>>> import numpy as np
>>> import numpy.linalg as la
>>> np.set_printoptions(suppress=True, linewidth=140)
>>> X = np.load("block11.npy")
>>> X
array([[ 0., -1.,  0.,  0.],
       [-1.,  2., -1.,  0.],
       [ 0., -1.,  0., -1.],
       [ 0.,  0., -1.,  1.]])
>>> Y = np.array([[-1, 2], [3, 1]])
>>> basis = np.kron(Y, X)
>>> basis.shape
(8, 8)
>>> np.round(la.norm(basis, 2), 3), round(la.norm(Y, 2) * la.norm(X, 2), 3)
(np.float64(8.945), np.float64(8.945))
>>> la.matrix_rank(basis)
np.int64(8)
>>> W0 = np.array([[22, 16, 13, 21], [16, 14, 7, 15], [13, 7, 13, 15], [21, 15, 15, 22]])
>>> left, sv, vt = la.svd(W0)
>>> print(np.argmax(sv[:-1] / (sv[1:] + 1e-6)) + 1)
3
>>> Y = left[:, :3] @ np.diag(sv[:3]) @ vt[:3]
>>> la.matrix_rank(Y)
np.int64(3)
>>> la.matrix_rank(W0, rtol=0.05)
np.int64(2)
>>> round(float(la.norm(W0 - Y) / la.norm(W0)), 3)
0.0
>>> round(float(np.abs(W0 - Y).max()), 3)
0.0
>>> np.kron(np.eye(2, dtype=int), W0)
array([[22, 16, 13, 21,  0,  0,  0,  0],
       [16, 14,  7, 15,  0,  0,  0,  0],
       [13,  7, 13, 15,  0,  0,  0,  0],
       [21, 15, 15, 22,  0,  0,  0,  0],
       [ 0,  0,  0,  0, 22, 16, 13, 21],
       [ 0,  0,  0,  0, 16, 14,  7, 15],
       [ 0,  0,  0,  0, 13,  7, 13, 15],
       [ 0,  0,  0,  0, 21, 15, 15, 22]])
>>> np.round(la.det(W0.T), 3)
np.float64(0.0)
>>> np.round(np.poly(W0), 3) + 0
array([   1.,  -71.,  489., -326.,    0.])
>>> np.round(la.eigvals(W0), 3) + 0
array([63.364,  6.889,  0.747,  0.   ])
>>> sv = 20 * 0.9 ** np.arange(3)
>>> rng = np.random.default_rng(91)
>>> A = rng.normal(size=(27, 3)) * rng.permutation(sv)
>>> print(A.round(3))
[[  2.454  11.737 -23.618]
 [-10.171   9.706  -3.881]
 [ -6.086  -3.913 -11.176]
 [-11.846  10.677  13.324]
 [  1.575  22.823 -15.007]
 [ 11.967  14.131  33.27 ]
 [ 10.259  -2.398  12.172]
 [  1.46    8.687  18.472]
 [  5.021   0.072   8.654]
 [  8.605  -7.447 -13.576]
 [ 25.8    13.201   9.828]
 [ 11.937  24.753   8.755]
 [ -4.938  16.954  13.389]
 [ 28.766  24.101  -2.895]
 [-12.729 -21.12   19.408]
 [-39.806  24.999 -30.928]
 [  1.307   6.191  30.582]
 [ 12.839 -20.342  11.451]
 [-37.347  -4.015 -14.443]
 [ -8.877 -19.453  23.447]
 [  0.216 -17.304 -22.974]
 [ 12.407  17.763  -4.845]
 [ -1.598  -3.185  12.9  ]
 [ 17.53   20.179  11.835]
 [  5.762 -22.17   29.146]
 [-14.797  14.846 -28.062]
 [ -5.131  -3.417   2.018]]
>>> x0 = np.array([2, -3, 3])
>>> rhs = A @ x0
>>> beta, lr = np.zeros(3), 1 / la.norm(A, 2) ** 2
>>> for i in range(50):
...     beta -= lr * A.T @ (A @ beta - rhs)
...     if i % 10 == 0: print(i, round(la.norm(A @ beta - rhs), 3))
... 
0 74.579
10 0.662
20 0.008
30 0.0
40 0.0
>>> round(float(la.cond(A)), 3)
1.679
